% python3 -q
>>> import numpy as np
>>> np.set_printoptions(precision=3, suppress=True, linewidth=100)
>>> def tidy(a):
...     return np.round(a, 3) + 0
... 
>>> A = np.loadtxt("test1.csv", delimiter=",")
>>> A
array([[-1.,  3.,  0.,  0.,  0.],
       [ 3.,  1.,  3.,  0.,  0.],
       [ 0.,  3.,  2.,  3.,  0.],
       [ 0.,  0.,  3., -1.,  3.],
       [ 0.,  0.,  0.,  3.,  2.]])
>>> O, V = np.linalg.qr(A[:, :4])[0], np.linalg.qr(A[:, 4:])[0]
>>> sig = np.linalg.svd(O.T @ V, compute_uv=False)
>>> print((sig > 0.9).sum())
0
>>> tidy(np.degrees(np.arccos(sig.clip(0, 1))))
array([30.737])
>>> tidy(sig)
array([0.86])
>>> X = np.load("w.npy")
>>> X
array([[1, 0, 0],
       [0, 0, 1],
       [0, 1, 0]])
>>> rng = np.random.default_rng(7399)
>>> Y = X + rng.integers(-2, 3, (3, 1)) @ rng.integers(-2, 3, (1, 3))
>>> Y
array([[ 3,  2, -4],
       [-1, -1,  3],
       [ 2,  3, -4]])
>>> np.abs(Y - X).sum(axis=1)
array([8, 4, 8])
>>> print(tidy(np.linalg.svd(Y - X, compute_uv=False)))
[7.348 0.    0.   ]
>>> print(Y - X)
[[ 2  2 -4]
 [-1 -1  2]
 [ 2  2 -4]]
>>> np.linalg.matrix_rank(Y - X, tol=1e-8)
np.int64(1)
>>> tidy(np.linalg.norm(X, axis=0))
array([1., 1., 1.])
>>> tidy(np.linalg.pinv(X))
array([[1., 0., 0.],
       [0., 0., 1.],
       [0., 1., 0.]])
>>> print(X.T @ X)
[[1 0 0]
 [0 1 0]
 [0 0 1]]
>>> vals, V = np.linalg.eig(A)
>>> tidy(vals)
array([-4.671, -3.055,  0.942,  6.137,  3.647])
>>> X @ X
array([[1, 0, 0],
       [0, 1, 0],
       [0, 0, 1]])
>>> np.flatnonzero(np.linalg.matrix_power((X != 0) + (X.T != 0) + np.eye(3), 3)[0])
array([0])
>>> vec = np.array([2, 0, 2])
>>> 3 - np.linalg.matrix_rank(X - np.eye(3), tol=1e-8)
np.int64(2)
>>> mat = np.load("arr.npy")
>>> mat
array([[3, 0, 0],
       [0, 5, 0],
       [0, 0, 5]])
>>> vals, V = np.linalg.eigh(mat)
>>> vec = np.array([5, 5, 5])
>>> V * np.abs(vals) @ V.T
array([[3., 0., 0.],
       [0., 5., 0.],
       [0., 0., 5.]])
>>> vec = np.array([0, -1, -4])
>>> rhs = mat @ vec
>>> rhs
array([  0,  -5, -20])
>>> tidy(np.linalg.solve(mat, mat[:, 0]))
array([1., 0., 0.])
>>> tidy(np.linalg.solve(mat.T, mat[1]))
array([0., 1., 0.])
>>> print(tidy(np.linalg.solve(mat, 4 * rhs)))
[  0.  -4. -16.]
>>> r0 = np.array([2, -3, 4])
>>> Y = mat + np.outer(r0, np.eye(3)[0])
>>> Y
array([[ 5.,  0.,  0.],
       [-3.,  5.,  0.],
       [ 4.,  0.,  5.]])
>>> vec = np.ones(3)
>>> for _ in range(5):
...     vec = mat @ vec
...     vec /= np.linalg.norm(vec)
...     print(round(vec @ mat @ vec, 3))
... 
4.695
4.878
4.954
4.983
4.994
>>> print(tidy(vec))
[0.055 0.706 0.706]
>>> feats = np.array([[-0.6, -0.6, -0.4, -0.2, -0.7],
...     [-2.1, 1.2, -0.8, -0.3, 1.8],
...     [-1.2, -0.7, -0.6, 1.3, -0.1]])
>>> feats[:, 1] *= 20
>>> feats
array([[ -0.6, -12. ,  -0.4,  -0.2,  -0.7],
       [ -2.1,  24. ,  -0.8,  -0.3,   1.8],
       [ -1.2, -14. ,  -0.6,   1.3,  -0.1]])
>>> Y = feats / np.linalg.norm(feats, axis=1)
Traceback (most recent call last):
  File "<python-input-48>", line 1, in <module>
    Y = feats / np.linalg.norm(feats, axis=1)
        ~~~~~~^~~~~~~~~~~~~~~~~~~~~~~~~~~~~~~
ValueError: operands could not be broadcast together with shapes (3,5) (3,) 
>>> Y = feats / np.linalg.norm(feats, axis=1, keepdims=True)
>>> gram = Y @ Y.T
>>> tidy(np.degrees(np.arccos(np.clip(gram[2, 0], -1, 1))))
np.float64(7.197)
>>> (gram - 2 * np.eye(3)).round(6).argmax(axis=1)
array([2, 2, 0])
>>> np.argwhere(np.triu(np.abs(gram) > 0.95, 1))
array([[0, 1],
       [0, 2],
       [1, 2]])
>>> tidy(gram)
array([[ 1.   , -0.988,  0.992],
       [-0.988,  1.   , -0.977],
       [ 0.992, -0.977,  1.   ]])
>>> print(tidy(gram[2]))
[ 0.992 -0.977  1.   ]
>>> tidy(np.linalg.norm(Y, axis=1))
array([1., 1., 1.])
>>> tidy(np.linalg.norm(mat, 1)), tidy(np.linalg.norm(mat, np.inf))
(np.float64(5.0), np.float64(5.0))
>>> mat[2] @ mat[1]
np.int64(0)
>>> print(tidy(np.linalg.norm(mat, "nuc")))
13.0
>>> np.linalg.matrix_rank(feats, rtol=0.1)
np.int64(1)
>>> np.argsort(-np.linalg.norm(feats, axis=0).round(6), kind="stable")[:3]
array([1, 0, 4])
>>> [round(float(x), 3) for x in np.linalg.svd(feats, compute_uv=False)[:3]]
[30.339, 2.754, 0.943]
>>> m1 = np.load("m.npy")
>>> m1
array([[-0.802, -4.572, -1.199],
       [ 0.726, -1.928,  1.697],
       [-0.156, -0.377,  1.437],
       [ 1.132, -4.651,  2.534],
       [ 0.782,  0.677, -0.48 ],
       [ 1.435, -1.042,  0.69 ],
       [ 0.082,  2.19 ,  1.515],
       [ 1.806,  3.647, -0.482],
       [-0.036, -2.046, -1.684],
       [ 0.97 ,  2.701,  1.334],
       [-0.208, -0.571,  0.706],
       [ 0.576, -3.093, -0.821],
       [-0.308,  0.546,  1.397],
       [ 0.461,  6.507, -0.892],
       [-0.174, -0.172, -2.081],
       [ 0.162,  0.064, -0.375],
       [ 1.01 , -3.948,  1.059],
       [-0.684,  3.014,  1.706],
       [ 0.842,  1.22 , -0.054],
       [-0.635,  0.226, -2.463],
       [-0.436, -0.94 , -1.379],
       [-0.917,  2.894,  0.481],
       [ 0.46 , -0.214,  0.477],
       [ 1.07 ,  3.458,  0.555],
       [-0.122,  4.333, -0.867]])
>>> gram = np.cov(m1, rowvar=False)
>>> tidy(m1.std(axis=0))
array([0.724, 2.784, 1.3  ])
>>> np.median(m1, axis=0)
array([0.162, 0.064, 0.477])
>>> print(np.argwhere(np.triu(np.abs(np.corrcoef(m1.T)) > 0.8, 1)))
[]
>>> tidy(gram)
array([[ 0.547,  0.008,  0.275],
       [ 0.008,  8.076, -0.205],
       [ 0.275, -0.205,  1.76 ]])
>>> tidy(np.linalg.eigvalsh(gram)[::-1])
array([8.082, 1.814, 0.487])
>>> print(np.argsort(-m1.std(axis=0).round(6), kind="stable"))
[1 2 0]
>>> O, V = np.linalg.qr(m1[:, :1])[0], np.linalg.qr(m1[:, 1:])[0]
>>> sig = np.linalg.svd(O.T @ V, compute_uv=False)
>>> tidy(np.linalg.norm(O @ O.T - V @ V.T, 2))
np.float64(1.0)
>>> data = np.load("case11.npy")
>>> data
array([[2., 2.],
       [0., 0.]])
>>> U, sig, Vh = np.linalg.svd(data)
>>> np.argmax(sig[:-1] / (sig[1:] + 1e-6)) + 1
np.int64(1)
>>> Y = U[:, :1] @ np.diag(sig[:1]) @ Vh[:1]
>>> np.linalg.matrix_rank(Y)
np.int64(1)
>>> tidy(np.linalg.norm(data - Y, 2)), sig[1]
(np.float64(0.0), np.float64(0.0))
>>> gram = data.T @ data
>>> np.diag(gram)
array([4., 4.])
>>> print((data @ data.T).shape)
(2, 2)
>>> np.allclose(gram, gram.T)
True
>>> tidy(np.linalg.svd(data, compute_uv=False) ** 2)
array([8., 0.])
>>> np.linalg.matrix_rank(gram)
np.int64(1)
>>> gram
array([[4., 4.],
       [4., 4.]])
>>> U, sig, Vh = np.linalg.svd(data)
>>> V = Vh[:(sig > 1e-8).sum()]
>>> vec = data[1] + -2 * data[0] + rng.integers(2) * np.eye(2)[1]
>>> vec
array([-4., -4.])
>>> tidy(np.linalg.norm(vec - V.T @ V @ vec))
np.float64(0.0)
>>> np.allclose(V.T @ V @ vec, vec)
True
>>> arr = np.load("a.npy")
>>> arr
array([[  2.952,  19.92 ,   2.933,   1.024,  -3.427, -10.296],
       [-13.134, -40.23 , -18.443,  -9.947,  -6.692,  -0.219],
       [ -4.236,  -7.317,  15.144,  12.356, -12.932, -10.304],
       [-10.226,  17.844,  12.104,   5.892,   0.938,  -1.931],
       [ 20.413,  -6.578,   5.598, -29.257,   0.925,  10.782],
       [ 14.085,  19.798,  10.067,  31.491, -14.428,   5.852],
       [  0.667,   4.29 ,  12.332, -12.271,  -3.041,  17.071],
       [ -6.99 ,  -5.083,  -1.245, -21.788, -20.4  ,  -2.414],
       [ 29.8  , -29.176,  -8.423,   9.051,   5.763,  23.037],
       [  7.144, -29.957,  27.011, -17.626, -18.246,  -0.322],
       [ -3.799,  16.222,  10.638,  -6.323, -17.36 , -14.704],
       [ -7.847, -25.918,  13.504,  11.328, -13.321, -18.593],
       [  6.426,  -0.461,  16.25 ,  14.533,  34.462,  23.076],
       [  9.2  ,   5.921, -17.256, -11.651, -46.879,  23.679],
       [ -8.873, -24.956,   0.148,  -6.464, -32.247,  -4.488],
       [  9.091,   6.493, -20.945,  -2.888,  -3.018,  -3.007],
       [-24.229, -14.854,   8.161, -31.528,  13.222, -12.14 ],
       [ -2.462,  -9.536,  -1.718, -10.305, -21.853,  22.382],
       [-13.323, -16.219, -17.611, -13.276, -31.611, -13.422],
       [ -6.375,  -7.425,  18.597,  16.511,   4.706, -23.956],
       [ 15.311, -14.092,  -7.376,  -8.605, -28.324, -27.573],
       [ 49.437,   7.156,  -2.348,   8.173, -30.88 ,  23.599]])
>>> labels = arr[:, 3] > np.median(arr[:, 3])
>>> r0 = arr[labels].mean(axis=0) - arr[~labels].mean(axis=0)
>>> tidy((((arr - arr.mean(axis=0)) @ r0 > 0) == labels).mean())
np.float64(0.955)
>>> r0 = np.array([2, 1, 2])
>>> Y = X + np.outer(r0, np.eye(3)[2])
>>> np.linalg.matrix_rank(np.linalg.inv(Y) - np.linalg.inv(X), tol=1e-8)
np.int64(1)
>>> np.linalg.matrix_rank(Y - X)
np.int64(1)
>>> cen = arr - arr.mean(axis=0)
>>> V = np.linalg.svd(cen)[2][:2]
>>> Y = cen - cen @ V.T @ V
>>> tidy(np.cov(cen @ V.T, rowvar=False))
array([[470.49 ,   0.   ],
       [  0.   , 414.583]])
>>> tidy(np.linalg.norm(Y) / np.linalg.norm(cen))
np.float64(0.664)
>>> tidy(np.diag(V.T @ V))
array([0.427, 0.27 , 0.201, 0.242, 0.557, 0.304])
>>> print(np.linalg.norm(Y, axis=1).round(6).argmax())
8
>>> Y = arr / np.linalg.norm(arr, axis=1, keepdims=True)
>>> gram = Y @ Y.T
>>> tidy(np.linalg.norm(Y, axis=1))
array([1., 1., 1., 1., 1., 1., 1., 1., 1., 1., 1., 1., 1., 1., 1., 1., 1., 1., 1., 1., 1., 1.])
>>> (gram - 2 * np.eye(22)).round(6).argmax(axis=1)
array([10, 14, 11,  0,  6, 21,  4, 18, 21, 14,  0,  2,  8, 17, 18, 13,  7, 13, 14,  2, 18, 13])
>>> J = np.tril(np.array([[1, 2], [0, 0]]), -1) + np.eye(2, dtype=int)
>>> J
array([[1, 0],
       [0, 1]])
>>> L = np.linalg.cholesky(J)
>>> np.linalg.eigvalsh(J).min() > 0
np.True_
>>> print(L @ L.T)
[[1. 0.]
 [0. 1.]]
>>> L
array([[1., 0.],
       [0., 1.]])
>>> J / np.sqrt(np.outer(np.diag(J), np.diag(J)))
array([[1., 0.],
       [0., 1.]])
>>> labels = rng.permutation(2)
>>> labels
array([0, 1])
>>> Y = J[labels][:, labels]
>>> print(Y)
[[1 0]
 [0 1]]
>>> tidy(np.sort(np.abs(np.linalg.eigvals(Y))))
array([1., 1.])
>>> np.trace(Y)
np.int64(2)
>>> np.diag(Y)
array([1, 1])
>>> np.allclose(Y, J)
True
